>>> import numpy as np
>>> import numpy.linalg as la
>>> np.set_printoptions(precision=2, suppress=True, linewidth=120)
>>> u = np.array([-3, -3, 2, -1, 0, 0, 5, 4, 3, 3, -4, -4, 3, 5])
>>> mat = -3 * np.eye(14) + np.outer(u, u)
>>> mat
array([[  6.,   9.,  -6.,   3.,   0.,   0., -15., -12.,  -9.,  -9.,  12.,  12.,  -9., -15.],
       [  9.,   6.,  -6.,   3.,   0.,   0., -15., -12.,  -9.,  -9.,  12.,  12.,  -9., -15.],
       [ -6.,  -6.,   1.,  -2.,   0.,   0.,  10.,   8.,   6.,   6.,  -8.,  -8.,   6.,  10.],
       [  3.,   3.,  -2.,  -2.,   0.,   0.,  -5.,  -4.,  -3.,  -3.,   4.,   4.,  -3.,  -5.],
       [  0.,   0.,   0.,   0.,  -3.,   0.,   0.,   0.,   0.,   0.,   0.,   0.,   0.,   0.],
       [  0.,   0.,   0.,   0.,   0.,  -3.,   0.,   0.,   0.,   0.,   0.,   0.,   0.,   0.],
       [-15., -15.,  10.,  -5.,   0.,   0.,  22.,  20.,  15.,  15., -20., -20.,  15.,  25.],
       [-12., -12.,   8.,  -4.,   0.,   0.,  20.,  13.,  12.,  12., -16., -16.,  12.,  20.],
       [ -9.,  -9.,   6.,  -3.,   0.,   0.,  15.,  12.,   6.,   9., -12., -12.,   9.,  15.],
       [ -9.,  -9.,   6.,  -3.,   0.,   0.,  15.,  12.,   9.,   6., -12., -12.,   9.,  15.],
       [ 12.,  12.,  -8.,   4.,   0.,   0., -20., -16., -12., -12.,  13.,  16., -12., -20.],
       [ 12.,  12.,  -8.,   4.,   0.,   0., -20., -16., -12., -12.,  16.,  13., -12., -20.],
       [ -9.,  -9.,   6.,  -3.,   0.,   0.,  15.,  12.,   9.,   9., -12., -12.,   6.,  15.],
       [-15., -15.,  10.,  -5.,   0.,   0.,  25.,  20.,  15.,  15., -20., -20.,  15.,  22.]])
>>> # symmetric, so the eigenvalues are real
>>> rng = np.random.default_rng(58)
>>> labels = rng.permutation(14)
>>> labels
array([ 8,  5, 10, 11, 12,  0,  3,  6,  2,  7,  4, 13,  9,  1])
>>> other = mat[labels][:, labels]
>>> np.diag(other)
array([ 6., -3., 13., 13.,  6.,  6., -2., 22.,  1., 13., -3., 22.,  6.,  6.])
>>> np.sort(np.abs(la.eigvals(other)))
array([  3.,   3.,   3.,   3.,   3.,   3.,   3.,   3.,   3.,   3.,   3.,   3.,   3., 145.])
>>> np.allclose(other, mat)
False
>>> np.argsort(-la.norm(mat, axis=0).round(6), kind="stable")[:3]
array([ 6, 13,  7])
>>> G = mat.T @ mat
>>> la.eigvalsh(G)[::-1]
array([21025.,     9.,     9.,     9.,     9.,     9.,     9.,     9.,     9.,     9.,     9.,     9.,     9.,     9.])
>>> np.trace(G), (mat ** 2).sum()
(np.float64(21142.0), np.float64(21142.0))
>>> la.svd(mat, compute_uv=False) ** 2
array([21025.,     9.,     9.,     9.,     9.,     9.,     9.,     9.,     9.,     9.,     9.,     9.,     9.,     9.])
>>> np.allclose(G, G.T)
True
>>> la.matrix_rank(G)
np.int64(14)
>>> Uu, sig, Vh = la.svd(mat)
>>> np.argmax(sig[:-1] / (sig[1:] + 1e-6)) + 1
np.int64(1)
>>> other = Uu[:, :1] @ np.diag(sig[:1]) @ Vh[:1]
>>> round(la.norm(mat - other, 2), 2), round(float(sig[1]), 2)
(np.float64(3.0), 3.0)
>>> la.matrix_rank(mat, rtol=0.05)
np.int64(1)
>>> np.abs(mat - other).max()
np.float64(3.0)
>>> la.matrix_rank(other)
np.int64(1)
>>> np.all(la.eigvalsh(mat) > 0)
np.False_
>>> try:
...     la.cholesky(mat)
... except la.LinAlgError as e:
...     print(repr(e))
... 
LinAlgError('Matrix is not positive definite')
>>> feats = np.load("case6.npy")
>>> feats
array([[ -7.63,  -5.54, -20.58,   7.36],
       [  4.91,   0.72,  -8.82,  -9.43],
       [ 14.09,   2.18,  -0.75,  -9.89],
       [  6.72,  -2.68,   0.15,  -1.38],
       [  7.86,   2.29,   0.7 ,  -6.45],
       [  0.04,  -7.64,   2.96,  -1.96],
       [  2.82,   1.58,  12.6 ,  -2.73],
       [  7.9 ,  16.4 ,  -0.84,  -0.83],
       [ -5.14,  -2.24,   1.51,  -7.71],
       [-15.63,   0.08,   7.15,   6.67],
       [ -3.45,   6.55,   8.81,  -1.34],
       [ -4.36,   7.95,  -0.74,  -6.41],
       [ -3.91, -10.4 ,   6.96,   9.56],
       [ -4.47,   2.79, -13.54,  -1.81],
       [ 12.42,   4.69,  -4.18,  -1.07]])
>>> other = np.c_[feats[:, :2] @ np.array([[-2, 0], [-2, -2]]), np.array([-4, -5, -1, 2, 2, 0, 3, -3, 4, 4, -5, 3, 0, 3, -5])]
>>> other
array([[ 26.34,  11.08,  -4.  ],
       [-11.26,  -1.44,  -5.  ],
       [-32.54,  -4.36,  -1.  ],
       [ -8.08,   5.36,   2.  ],
       [-20.3 ,  -4.58,   2.  ],
       [ 15.2 ,  15.28,   0.  ],
       [ -8.8 ,  -3.16,   3.  ],
       [-48.6 , -32.8 ,  -3.  ],
       [ 14.76,   4.48,   4.  ],
       [ 31.1 ,  -0.16,   4.  ],
       [ -6.2 , -13.1 ,  -5.  ],
       [ -7.18, -15.9 ,   3.  ],
       [ 28.62,  20.8 ,   0.  ],
       [  3.36,  -5.58,   3.  ],
       [-34.22,  -9.38,  -5.  ]])
>>> np.round(la.lstsq(feats, other[:, 0])[0], 2) + 0
array([-2., -2.,  0.,  0.])
>>> np.round(la.norm(other - feats @ la.lstsq(feats, other)[0], axis=0), 2) + 0
array([ 0.  ,  0.  , 10.43])
>>> la.norm(la.qr(feats)[0].T @ other, axis=0) ** 2 / ((other ** 2).sum(axis=0) + 1e-12)
array([1.  , 1.  , 0.35])
>>> la.matrix_rank(np.c_[feats, other])
np.int64(5)
>>> Xs = (feats - feats.mean(axis=0)) / feats.std(axis=0)
>>> Xs.std(axis=0)
array([1., 1., 1., 1.])
>>> b = la.lstsq(np.delete(Xs, 1, axis=1), Xs[:, 1])[0]
>>> round(1 - np.var(Xs[:, 1] - np.delete(Xs, 1, axis=1) @ b), 2)
np.float64(0.16)
>>> D = la.norm(feats[:, None] - feats[None], axis=-1)
>>> np.unravel_index(D.round(6).argmax(), D.shape)
(np.int64(0), np.int64(6))
>>> D[:5, :5]
array([[ 0.  , 24.83, 34.96, 26.84, 30.74],
       [24.83,  0.  , 12.32, 12.65, 10.52],
       [34.96, 12.32,  0.  , 12.29,  7.26],
       [26.84, 12.65, 12.29,  0.  ,  7.21],
       [30.74, 10.52,  7.26,  7.21,  0.  ]])
>>> (D + 1e9 * np.eye(15)).round(6).argmin(axis=1)
array([13,  4,  4,  4,  3,  3, 10, 14,  5, 12,  6,  8,  5,  1,  4])
>>> D[0]
array([ 0.  , 24.83, 34.96, 26.84, 30.74, 26.54, 36.91, 34.34, 27.06, 29.41, 33.21, 27.86, 28.3 , 14.6 , 29.1 ])
>>> other = np.array([[0, 0, 2, 1, -1, 2, 1, 3, -3, -2, 1]])
>>> m1 = other.T @ other
>>> m1
array([[ 0,  0,  0,  0,  0,  0,  0,  0,  0,  0,  0],
       [ 0,  0,  0,  0,  0,  0,  0,  0,  0,  0,  0],
       [ 0,  0,  4,  2, -2,  4,  2,  6, -6, -4,  2],
       [ 0,  0,  2,  1, -1,  2,  1,  3, -3, -2,  1],
       [ 0,  0, -2, -1,  1, -2, -1, -3,  3,  2, -1],
       [ 0,  0,  4,  2, -2,  4,  2,  6, -6, -4,  2],
       [ 0,  0,  2,  1, -1,  2,  1,  3, -3, -2,  1],
       [ 0,  0,  6,  3, -3,  6,  3,  9, -9, -6,  3],
       [ 0,  0, -6, -3,  3, -6, -3, -9,  9,  6, -3],
       [ 0,  0, -4, -2,  2, -4, -2, -6,  6,  4, -2],
       [ 0,  0,  2,  1, -1,  2,  1,  3, -3, -2,  1]])
>>> labels = rng.permutation(11)
>>> labels
array([ 3, 10,  4,  0,  9,  6,  8,  7,  2,  5,  1])
>>> other = m1[labels][:, labels]
>>> other
array([[ 1,  1, -1,  0, -2,  1, -3,  3,  2,  2,  0],
       [ 1,  1, -1,  0, -2,  1, -3,  3,  2,  2,  0],
       [-1, -1,  1,  0,  2, -1,  3, -3, -2, -2,  0],
       [ 0,  0,  0,  0,  0,  0,  0,  0,  0,  0,  0],
       [-2, -2,  2,  0,  4, -2,  6, -6, -4, -4,  0],
       [ 1,  1, -1,  0, -2,  1, -3,  3,  2,  2,  0],
       [-3, -3,  3,  0,  6, -3,  9, -9, -6, -6,  0],
       [ 3,  3, -3,  0, -6,  3, -9,  9,  6,  6,  0],
       [ 2,  2, -2,  0, -4,  2, -6,  6,  4,  4,  0],
       [ 2,  2, -2,  0, -4,  2, -6,  6,  4,  4,  0],
       [ 0,  0,  0,  0,  0,  0,  0,  0,  0,  0,  0]])
>>> (la.matrix_power((m1 != 0) + (m1.T != 0) + np.eye(11), 11) > 0).astype(int)
array([[1, 0, 0, 0, 0, 0, 0, 0, 0, 0, 0],
       [0, 1, 0, 0, 0, 0, 0, 0, 0, 0, 0],
       [0, 0, 1, 1, 1, 1, 1, 1, 1, 1, 1],
       [0, 0, 1, 1, 1, 1, 1, 1, 1, 1, 1],
       [0, 0, 1, 1, 1, 1, 1, 1, 1, 1, 1],
       [0, 0, 1, 1, 1, 1, 1, 1, 1, 1, 1],
       [0, 0, 1, 1, 1, 1, 1, 1, 1, 1, 1],
       [0, 0, 1, 1, 1, 1, 1, 1, 1, 1, 1],
       [0, 0, 1, 1, 1, 1, 1, 1, 1, 1, 1],
       [0, 0, 1, 1, 1, 1, 1, 1, 1, 1, 1],
       [0, 0, 1, 1, 1, 1, 1, 1, 1, 1, 1]])
>>> np.round(np.sort(la.eigvals(m1).real), 2) + 0
array([ 0.,  0.,  0.,  0.,  0.,  0.,  0.,  0.,  0.,  0., 34.])
>>> (m1 != 0).astype(int)
array([[0, 0, 0, 0, 0, 0, 0, 0, 0, 0, 0],
       [0, 0, 0, 0, 0, 0, 0, 0, 0, 0, 0],
       [0, 0, 1, 1, 1, 1, 1, 1, 1, 1, 1],
       [0, 0, 1, 1, 1, 1, 1, 1, 1, 1, 1],
       [0, 0, 1, 1, 1, 1, 1, 1, 1, 1, 1],
       [0, 0, 1, 1, 1, 1, 1, 1, 1, 1, 1],
       [0, 0, 1, 1, 1, 1, 1, 1, 1, 1, 1],
       [0, 0, 1, 1, 1, 1, 1, 1, 1, 1, 1],
       [0, 0, 1, 1, 1, 1, 1, 1, 1, 1, 1],
       [0, 0, 1, 1, 1, 1, 1, 1, 1, 1, 1],
       [0, 0, 1, 1, 1, 1, 1, 1, 1, 1, 1]])
>>> m1 @ m1
array([[   0,    0,    0,    0,    0,    0,    0,    0,    0,    0,    0],
       [   0,    0,    0,    0,    0,    0,    0,    0,    0,    0,    0],
       [   0,    0,  136,   68,  -68,  136,   68,  204, -204, -136,   68],
       [   0,    0,   68,   34,  -34,   68,   34,  102, -102,  -68,   34],
       [   0,    0,  -68,  -34,   34,  -68,  -34, -102,  102,   68,  -34],
       [   0,    0,  136,   68,  -68,  136,   68,  204, -204, -136,   68],
       [   0,    0,   68,   34,  -34,   68,   34,  102, -102,  -68,   34],
       [   0,    0,  204,  102, -102,  204,  102,  306, -306, -204,  102],
       [   0,    0, -204, -102,  102, -204, -102, -306,  306,  204, -102],
       [   0,    0, -136,  -68,   68, -136,  -68, -204,  204,  136,  -68],
       [   0,    0,   68,   34,  -34,   68,   34,  102, -102,  -68,   34]])
>>> round(float(la.det(m1)), 2)
0.0
